% python3 -q
>>> import numpy as np
>>> from numpy import linalg as LA
>>> np.set_printoptions(precision=3, suppress=True, linewidth=100, legacy="1.25")
>>> def rnd(a):
...     return np.round(a, 3) + 0
... 
>>> rng = np.random.default_rng(785)
>>> arr = rng.normal(size=(46, 6)) + 20 * np.array([0, 5, 3, 1, 5, 5])
>>> print(rnd(arr))
[[  0.524 103.525  59.902  20.881  99.806 101.014]
 [ -1.828 100.202  61.109  20.559 100.338 100.096]
 [  2.491  97.149  58.178  20.342 100.674  99.034]
 [  0.162  99.755  59.181  22.588  99.564 100.403]
 [  0.334 100.881  59.077  18.791  99.783 100.933]
 [  1.319 100.647  58.411  19.2    99.041 100.478]
 [ -0.514  99.19   59.665  21.061  99.306 101.577]
 [  1.132  98.563  60.855  20.39   99.863 100.377]
 [  0.253 101.272  59.054  19.489 101.169 101.856]
 [ -1.276 100.247  59.416  21.388 100.351 100.407]
 [ -0.499  99.607  58.875  21.021  98.915  99.891]
 [ -0.551  97.714  58.351  22.331 100.181 102.402]
 [  0.573 100.508  59.453  20.255 100.418  98.722]
 [ -0.568 100.533  60.527  20.795 100.693  97.889]
 [  0.495 100.692  61.456  19.474 102.726 100.25 ]
 [ -0.037 100.452  59.646  21.22   99.69  100.056]
 [ -0.236 100.748  59.917  20.216  99.575 100.072]
 [  0.591  98.098  58.959  21.063  99.967  99.286]
 [  0.454 100.303  60.27   18.661 100.61  100.414]
 [  0.384 101.122  60.227  19.089 101.329 101.146]
 [ -0.502  98.976  59.093  19.695  99.336 100.087]
 [  1.225 100.902  62.196  21.044 100.296  98.882]
 [  0.992 101.109  59.627  19.811  98.544 100.819]
 [  0.115  98.061  61.142  19.477 100.947 100.065]
 [  1.354  96.937  59.769  21.381 100.904 101.454]
 [ -1.321 100.06   59.588  19.561 101.033 102.233]
 [ -0.47   99.444  60.562  21.509 100.171  99.402]
 [  0.531 100.419  58.184  20.515 101.031 100.756]
 [  1.07  100.362  59.021  20.258  99.871  98.489]
 [  1.333 100.056  58.455  20.376 100.841  99.899]
 [  1.305 101.327  60.549  21.148  99.942  98.938]
 [  0.729  99.015  61.183  19.139  99.675  98.906]
 [ -0.357 100.448  60.866  22.045 100.398  98.792]
 [  0.634 102.347  58.069  21.78   97.807 101.952]
 [ -0.626  99.646  60.016  20.718 101.022  99.025]
 [ -0.54   99.624  59.886  18.832 101.493  98.903]
 [  1.229  99.776  61.341  21.399 100.172  99.584]
 [ -0.642  99.749  59.088  18.643 100.911  99.17 ]
 [ -1.246 101.023  60.5    20.884  99.039 100.187]
 [ -1.2    98.931  59.193  20.554 100.793 101.281]
 [ -1.003  98.497  60.603  19.248  99.738  99.614]
 [ -1.506  99.842  60.653  19.207  99.752  99.562]
 [  1.705 100.059  61.166  20.914 101.556  98.801]
 [ -1.472  99.663  62.379  20.451 101.267  99.215]
 [  1.706  99.792  60.877  21.504 101.105  99.86 ]
 [  2.103 101.399  60.806  21.555 100.575  98.791]]
>>> vec = np.array([1, -3, 3, 5, 2, 3])
>>> rhs = arr @ vec
>>> print(rnd(LA.pinv(arr) @ arr))
[[1. 0. 0. 0. 0. 0.]
 [0. 1. 0. 0. 0. 0.]
 [0. 0. 1. 0. 0. 0.]
 [0. 0. 0. 1. 0. 0.]
 [0. 0. 0. 0. 1. 0.]
 [0. 0. 0. 0. 0. 1.]]
>>> rhs = rhs + 0.1 * rng.normal(size=46)
>>> print(rnd(rhs))
[476.647 484.619 485.903 491.842 471.285 470.062 489.781 490.859 479.015 484.968 479.886 500.574
 475.607 478.461 486.324 483.276 477.803 486.356 475.96  479.165 477.18  487.521 475.083 488.957
 502.884 484.067 489.041 480.75  473.324 479.867 481.32  478.928 488.294 478.259 483.329 474.336
 491.888 469.931 480.217 487.965 479.789 475.228 489.073 489.107 494.267 485.712]
>>> coef, *_ = LA.lstsq(arr, rhs)
>>> print([round(float(LA.norm(LA.solve(arr.T @ arr + lam * np.eye(6), arr.T @ rhs))), 2) for lam in (0, 1, 10, 100)])
[7.56, 7.43, 6.48, 3.59]
>>> print(rnd(arr.T @ (rhs - arr @ coef)))
[0. 0. 0. 0. 0. 0.]
>>> print(rnd(LA.norm(rhs - arr @ coef)))
0.636
>>> Xs = arr - arr.mean(axis=1)
Traceback (most recent call last):
  File "<python-input-16>", line 1, in <module>
    Xs = arr - arr.mean(axis=1)
         ~~~~^~~~~~~~~~~~~~~~~~
ValueError: operands could not be broadcast together with shapes (46,6) (46,) 
>>> Xs = arr - arr.mean(axis=0)
>>> Uu, s, vt = LA.svd(Xs, full_matrices=False)
>>> print(np.searchsorted(np.cumsum(s ** 2) / (s ** 2).sum(), 0.9) + 1)
5
>>> print(rnd(s ** 2 / (s ** 2).sum()))
[0.26  0.237 0.185 0.147 0.104 0.067]
>>> print(LA.matrix_rank(Xs))
6
>>> print(rnd(vt[0] * np.sign(vt[0, np.abs(vt[0]).argmax()])))
[ 0.072 -0.212  0.635 -0.103  0.374 -0.629]
>>> print(rnd(s))
[8.92  8.512 7.53  6.717 5.639 4.522]
>>> W0 = np.diag(np.array([0, 0, -1, -2, -1, 3, -2, -3])) + 4 * np.eye(8, k=1) + 4 * np.eye(8, k=-1)
>>> print(W0)
[[ 0.  4.  0.  0.  0.  0.  0.  0.]
 [ 4.  0.  4.  0.  0.  0.  0.  0.]
 [ 0.  4. -1.  4.  0.  0.  0.  0.]
 [ 0.  0.  4. -2.  4.  0.  0.  0.]
 [ 0.  0.  0.  4. -1.  4.  0.  0.]
 [ 0.  0.  0.  0.  4.  3.  4.  0.]
 [ 0.  0.  0.  0.  0.  4. -2.  4.]
 [ 0.  0.  0.  0.  0.  0.  4. -3.]]
>>> # equal to its transpose
>>> Z = arr[[20, 8]].astype(float)
>>> for _ in range(3):
...     z = LA.norm(arr[:, None] - Z, axis=-1).argmin(axis=1)
...     Z = np.array([arr[z == j].mean(axis=0) for j in range(2)])
... 
>>> print(z)
[1 0 0 0 1 1 0 0 1 0 0 0 0 0 0 0 0 0 1 1 0 0 1 0 0 1 0 1 0 0 0 0 0 1 0 0 0 0 0 0 0 0 0 0 0 0]
>>> print(np.bincount(z))
[36 10]
>>> print(rnd(Z))
[[  0.118  99.638  60.137  20.63  100.335  99.705]
 [  0.41  101.169  59.241  19.778 100.015 101.16 ]]
>>> print(rnd(Z[1] - Z[0]))
[ 0.292  1.53  -0.896 -0.852 -0.32   1.455]
>>> print(np.abs(Z[1] - Z[0]).argmax())
1
>>> print(np.all(LA.eigvalsh(W0) > 0))
False
>>> M = np.array([[0, 2, 0, 3, 0, 0, 3, 5],
...     [5, 4, 1, 5, 0, 2, 2, 0],
...     [2, 3, 5, 3, 2, 3, 3, 4],
...     [0, 4, 5, 0, 3, 5, 2, 4],
...     [5, 1, 4, 4, 3, 2, 3, 5],
...     [0, 2, 0, 3, 0, 0, 3, 5],
...     [5, 5, 4, 3, 5, 4, 0, 3],
...     [1, 2, 2, 0, 4, 2, 0, 2]])
>>> print(M)
[[0 2 0 3 0 0 3 5]
 [5 4 1 5 0 2 2 0]
 [2 3 5 3 2 3 3 4]
 [0 4 5 0 3 5 2 4]
 [5 1 4 4 3 2 3 5]
 [0 2 0 3 0 0 3 5]
 [5 5 4 3 5 4 0 3]
 [1 2 2 0 4 2 0 2]]
>>> # rows 0 and 5 are equal
>>> print((M + M.T) / 2)
[[0.  3.5 1.  1.5 2.5 0.  4.  3. ]
 [3.5 4.  2.  4.5 0.5 2.  3.5 1. ]
 [1.  2.  5.  4.  3.  1.5 3.5 3. ]
 [1.5 4.5 4.  0.  3.5 4.  2.5 2. ]
 [2.5 0.5 3.  3.5 3.  1.  4.  4.5]
 [0.  2.  1.5 4.  1.  0.  3.5 3.5]
 [4.  3.5 3.5 2.5 4.  3.5 0.  1.5]
 [3.  1.  3.  2.  4.5 3.5 1.5 2. ]]
>>> print(np.allclose(M, M.T))
False
>>> print((M - M.T) / 2)
[[ 0.  -1.5 -1.   1.5 -2.5  0.  -1.   2. ]
 [ 1.5  0.  -1.   0.5 -0.5  0.  -1.5 -1. ]
 [ 1.   1.   0.  -1.  -1.   1.5 -0.5  1. ]
 [-1.5 -0.5  1.   0.  -0.5  1.  -0.5  2. ]
 [ 2.5  0.5  1.   0.5  0.   1.  -1.   0.5]
 [ 0.   0.  -1.5 -1.  -1.   0.  -0.5  1.5]
 [ 1.   1.5  0.5  0.5  1.   0.5  0.   1.5]
 [-2.   1.  -1.  -2.  -0.5 -1.5 -1.5  0. ]]
